In [1]: import numpy as np

In [2]: from numpy import linalg as LA

In [3]: np.set_printoptions(suppress=True, linewidth=100)

In [4]: J = -3 * np.eye(4) + np.ones((4, 4))

In [5]: J
Out[5]: 
array([[-2.,  1.,  1.,  1.],
       [ 1., -2.,  1.,  1.],
       [ 1.,  1., -2.,  1.],
       [ 1.,  1.,  1., -2.]])

In [6]: rng = np.random.default_rng(798377)

In [7]: idx = rng.permutation(4)

In [8]: A2 = J[:, idx] * rng.choice([-1, 1], 4)

In [9]: A2
Out[9]: 
array([[-1.,  1., -1.,  2.],
       [-1., -2., -1., -1.],
       [-1.,  1.,  2., -1.],
       [ 2.,  1., -1., -1.]])

In [10]: Uu, _, VT = LA.svd(J.T @ A2)

In [11]: np.round(Uu @ VT, 3) + 0
Out[11]: 
array([[ 0.,  0.,  0., -1.],
       [ 0.,  1.,  0.,  0.],
       [ 0.,  0., -1.,  0.],
       [-1.,  0.,  0.,  0.]])

In [12]: np.round(LA.lstsq(J, A2)[0], 3) + 0
Out[12]: 
array([[ 0.,  0.,  0., -1.],
       [ 0.,  1.,  0.,  0.],
       [ 0.,  0., -1.,  0.],
       [-1.,  0.,  0.,  0.]])

In [13]: idx
Out[13]: array([3, 1, 2, 0])

In [14]: np.round(LA.det(J.T), 3)
Out[14]: np.float64(-27.0)

In [15]: np.einsum("ii->", J)
Out[15]: np.float64(-8.0)

In [16]: evals, vecs = LA.eig(J)

In [17]: np.round(np.sort(LA.eigvals(J.T)), 3)
Out[17]: array([-3., -3., -3.,  1.])

In [18]: round(np.prod(evals), 3)
Out[18]: np.float64(-27.0)

In [19]: np.round(J @ vecs[:, 0] - evals[0] * vecs[:, 0], 3) + 0
Out[19]: array([0., 0., 0., 0.])

In [20]: evals.round(3)
Out[20]: array([-3.,  1., -3., -3.])
